$ python -q
>>> import numpy as np
>>> import numpy.linalg as la
>>> np.set_printoptions(precision=2, suppress=True, linewidth=160)
>>> feats = np.load("out15.npy")
>>> feats
array([[ 0.,  0.,  2.,  1.],
       [ 2.,  0.,  1.,  0.],
       [ 0.,  2.,  0.,  1.],
       [ 0.,  0.,  0., -1.]])
>>> f = np.array([2, 3, 3, 2])
>>> Y = feats + np.outer(f, np.eye(4)[3])
>>> Y
array([[0., 0., 2., 3.],
       [2., 0., 1., 3.],
       [0., 2., 0., 4.],
       [0., 0., 0., 1.]])
>>> la.matrix_rank(Y - feats)
np.int64(1)
>>> Y = la.inv(feats)
>>> la.det(feats) * Y
array([[ 2., -4., -0.,  2.],
       [-0., -0., -4., -4.],
       [-4., -0., -0., -4.],
       [ 0.,  0.,  0.,  8.]])
>>> np.allclose(Y, feats.T)
False
>>> round(la.slogdet(feats)[0], 2)
np.float64(-1.0)
>>> np.abs(feats).max()
np.float64(2.0)
>>> round(float(la.norm(feats)), 2)
4.0
>>> np.count_nonzero(feats)
np.int64(7)
>>> feats.sum(axis=0)
array([2., 2., 3., 1.])
>>> feats - feats[0]
array([[ 0.,  0.,  0.,  0.],
       [ 2.,  0., -1., -1.],
       [ 0.,  2., -2.,  0.],
       [ 0.,  0., -2., -2.]])
>>> feats.mean(axis=0)
array([0.5 , 0.5 , 0.75, 0.25])
>>> rng = np.random.default_rng(77)
>>> labels = rng.permutation(4)
>>> print(labels)
[0 3 2 1]
>>> Y = feats[labels][:, labels]
>>> np.allclose(Y, feats)
False
>>> round(la.det(Y), 2), np.round(la.det(feats[labels]), 2)
(np.float64(-8.0), np.float64(8.0))
>>> np.trace(Y)
np.float64(-1.0)
>>> Y
array([[ 0.,  1.,  2.,  0.],
       [ 0., -1.,  0.,  0.],
       [ 0.,  1.,  0.,  2.],
       [ 2.,  0.,  1.,  0.]])
>>> O, V = la.qr(feats[:, :3])[0], la.qr(feats[:, 3:])[0]
>>> sigma = la.svd(O.T @ V, compute_uv=False)
>>> np.degrees(np.arccos(sigma.clip(0, 1)))
array([35.26])
>>> sigma
array([0.82])
>>> (sigma > 0.9).sum()
np.int64(0)
>>> F = np.array([[5.0, 1.0, 0.0, 0.0],
...     [0.0, 5.0, 1.0, 0.0],
...     [0.0, 0.0, 5.0, 1.0],
...     [0.0, 0.0, 0.0, 5.0]])
>>> np.sort(la.eigvals(F))
array([5., 5., 5., 5.])
>>> print(F @ F)
[[25. 10.  1.  0.]
 [ 0. 25. 10.  1.]
 [ 0.  0. 25. 10.]
 [ 0.  0.  0. 25.]]
>>> labels = rng.permutation(4)
>>> labels
array([3, 2, 1, 0])
>>> Y = F[labels][:, labels]
>>> np.sort(np.abs(la.eigvals(Y)))
array([5., 5., 5., 5.])
>>> Y
array([[5., 0., 0., 0.],
       [1., 5., 0., 0.],
       [0., 1., 5., 0.],
       [0., 0., 1., 5.]])
>>> print(np.allclose(Y, F))
False
>>> np.round(la.det(Y), 2), round(float(la.det(F[labels])), 2)
(np.float64(625.0), 625.0)
>>> w, V = la.eig(F)
>>> print(np.sort(la.eigvals(F.T)))
[5. 5. 5. 5.]
>>> F @ V[:, 0] - w[0] * V[:, 0]
array([0., 0., 0., 0.])
>>> np.prod(w)
np.float64(625.0)
>>> Y = np.array([[2, 2, 0], [3, 1, 1], [2, 0, 1], [2, 2, 0]])
>>> la.matrix_rank(np.vstack([F, Y.T]))
np.int64(4)
>>> np.vstack([F, Y.T]).shape
(7, 4)
>>> np.einsum("ik,kj->ij", F, Y)
array([[13., 11.,  1.],
       [17.,  5.,  6.],
       [12.,  2.,  5.],
       [10., 10.,  0.]])
>>> Y.T @ F.T
array([[13., 17., 12., 10.],
       [11.,  5.,  2., 10.],
       [ 1.,  6.,  5.,  0.]])
>>> la.matrix_rank(F @ Y)
np.int64(2)
>>> np.einsum("ij,ij->i", F, F)
array([26., 26., 26., 25.])
>>> A = np.load("dump.npy")
>>> A
array([[  1.18,   3.55],
       [  8.54,  -4.16],
       [-16.95,   4.95]])
>>> G = A.T @ A
>>> (A @ A.T).shape
(3, 3)
>>> print(np.round(np.trace(G), 2), np.round((A ** 2).sum(), 2))
416.04 416.04
>>> T = np.stack([F, 2 * F, F[::-1]])
>>> np.einsum("bij,cij->bc", T, T)
array([[103., 206.,  10.],
       [206., 412.,  20.],
       [ 10.,  20., 103.]])
>>> print((T @ F.T).shape)
(3, 4, 4)
>>> T.shape
(3, 4, 4)
>>> T.sum(axis=0)
array([[15.,  3.,  0.,  5.],
       [ 0., 15.,  8.,  1.],
       [ 0.,  5., 16.,  3.],
       [ 5.,  1.,  0., 15.]])
>>> la.norm(T, axis=(1, 2))
array([10.15, 20.3 , 10.15])
>>> la.matrix_rank(T)
array([4, 4, 4])
>>> O = A.astype(float).copy()
>>> for j in range(2):
...     O[:, j] -= O[:, :j] @ (O[:, :j].T @ O[:, j])
...     O[:, j] /= la.norm(O[:, j])
... 
>>> O
array([[ 0.06,  0.93],
       [ 0.45, -0.34],
       [-0.89, -0.11]])
>>> np.round(O.T @ O, 2) + 0
array([[1., 0.],
       [0., 1.]])
>>> x0 = np.array([2, 0])
>>> rhs = A @ x0
>>> np.round(la.pinv(A) @ A, 2) + 0
array([[1., 0.],
       [0., 1.]])
>>> rhs
array([  2.36,  17.08, -33.9 ])
>>> rhs = rhs + 0.02 * rng.normal(size=3)
>>> rhs
array([  2.37,  17.08, -33.91])
>>> beta, *_ = la.lstsq(A, rhs)
>>> [round(float(la.norm(la.solve(A.T @ A + lam * np.eye(2), A.T @ rhs))), 2) for lam in (0, 1, 10, 100)]
[2.0, 1.99, 1.89, 1.52]
>>> print(round(float(la.norm(rhs - A @ beta)), 2))
0.0
